% python3 -q
>>> import numpy as np
>>> from numpy import linalg as LA
>>> np.set_printoptions(precision=3, suppress=True, linewidth=100, floatmode="fixed")
>>> def rnd(a):
...     return np.round(a, 3) + 0
... 
>>> m1 = np.array([[-5, 0, 0, 0], [0, -2, 0, 0], [3, -5, -3, 0], [-1, -4, 5, -4]])
>>> evals, vecs = LA.eig(m1)
>>> print(evals)
[-4.000 -3.000 -5.000 -2.000]
>>> print(rnd(np.sort(LA.eigvals(m1 @ m1))))
[ 4.000  9.000 16.000 25.000]
>>> print(rnd(np.sort(LA.eigvals(m1.T))))
[-5.000 -4.000 -3.000 -2.000]
>>> print(rnd(np.sort(LA.eigvals(LA.inv(m1)))))
[-0.500 -0.333 -0.250 -0.200]
>>> P = np.triu(np.array([[3, 3, 3, 1], [-1, 0, 3, -3], [2, 1, -1, 1], [1, 0, 3, -2]]), 1) + np.eye(4)
>>> M2 = P @ m1 @ LA.inv(P)
>>> print(rnd(np.poly(M2)))
[  1.000  14.000  71.000 154.000 120.000]
>>> print(M2)
[[   3.000  -34.000   89.000 -198.000]
 [  12.000  -41.000   63.000 -186.000]
 [   2.000  -15.000   41.000  -92.000]
 [  -1.000   -1.000   11.000  -17.000]]
>>> print(np.trace(M2), np.trace(m1))
-14.0 -14
>>> print(LA.matrix_rank(M2))
4
>>> rng = np.random.default_rng(98)
>>> idx = rng.permutation(4)
>>> print(idx)
[2 1 0 3]
>>> M2 = m1[idx][:, idx]
>>> print(M2)
[[-3 -5  3  0]
 [ 0 -2  0  0]
 [ 0  0 -5  0]
 [ 5 -4 -1 -4]]
>>> print(np.allclose(M2, m1))
False
>>> mat = np.load("m.npy")
>>> print(mat)
[[-0.840  0.960  1.220 -0.200 -0.120]
 [ 0.720 -0.100 -0.370  0.580 -0.180]
 [-0.660 -0.100  0.160 -0.640  0.240]
 [-1.050  0.050  0.450 -0.900  0.300]]
>>> left, sig, Vh = LA.svd(mat, full_matrices=False)
>>> print(rnd(sig))
[2.422 1.217 0.000 0.000]
>>> print(left.shape, sig.shape, Vh.shape)
(4, 4) (4,) (4, 5)
>>> print(np.abs(left[:, 0]).round(6).argmax())
0
>>> print(rnd(np.cumsum(sig ** 2) / np.sum(sig ** 2)))
[0.798 1.000 1.000 1.000]
>>> print(rnd(np.abs(Vh[0])))
[0.678 0.263 0.506 0.451 0.104]
>>> print(rnd(np.sqrt((sig ** 2).sum())), rnd(LA.norm(mat)))
2.711 2.711
>>> print((sig > 1e-8).sum())
2
>>> print(rnd(left.T @ mat @ Vh.T))
[[2.422 0.000 0.000 0.000]
 [0.000 1.217 0.000 0.000]
 [0.000 0.000 0.000 0.000]
 [0.000 0.000 0.000 0.000]]
>>> M = np.loadtxt("arr.csv", delimiter=",")
>>> print(M)
[[ -9.447 -13.602  -5.203]
 [  0.693  -0.304   2.736]
 [  2.782   0.860   4.747]
 [  0.784  -2.827   3.437]
 [  3.028  -0.443   5.326]
 [  2.778   0.413   4.849]
 [ 15.092   8.438  16.425]
 [ -6.021  -4.979  -3.504]
 [  2.876   0.319   4.978]
 [ -3.332  -8.792   0.349]
 [  7.422   5.067   8.827]
 [ -1.169   4.417  -0.427]
 [ -3.255  -0.678  -1.499]
 [  0.685  -3.381   3.460]
 [  4.206   6.089   5.061]
 [  9.897   7.098  11.054]]
>>> q, vecs = LA.qr(M[:, :1])[0], LA.qr(M[:, 1:])[0]
>>> sig = LA.svd(q.T @ vecs, compute_uv=False)
>>> print(rnd(np.degrees(np.arccos(sig.clip(0, 1)))))
[10.721]
>>> print(rnd(sig))
[0.983]
>>> print((sig > 0.9).sum())
1
>>> M2 = M / np.sqrt((M ** 2).mean(axis=1, keepdims=True))
>>> print(LA.matrix_rank(M2) == LA.matrix_rank(M))
True
>>> print(LA.matrix_rank(M - M.mean(axis=1, keepdims=True)))
2
>>> print(rnd(M2[9]))
[-0.613 -1.619  0.064]
>>> cen = M - M.mean(axis=0)
>>> left, sig, Vh = LA.svd(cen, full_matrices=False)
>>> print(rnd(sig ** 2 / (sig ** 2).sum()))
[0.918 0.082 0.000]
>>> print(np.abs(Vh[0]).argmax())
0
>>> print(rnd(cen.mean(axis=0)))
[0.000 0.000 0.000]
>>> print(np.abs(left[:, 0]).argmax())
6
>>> print(LA.matrix_rank(cen))
3
>>> print(rnd(sig))
[36.933 11.038  0.001]
>>> print(rnd(np.abs(Vh[-1])))
[0.729 0.159 0.666]
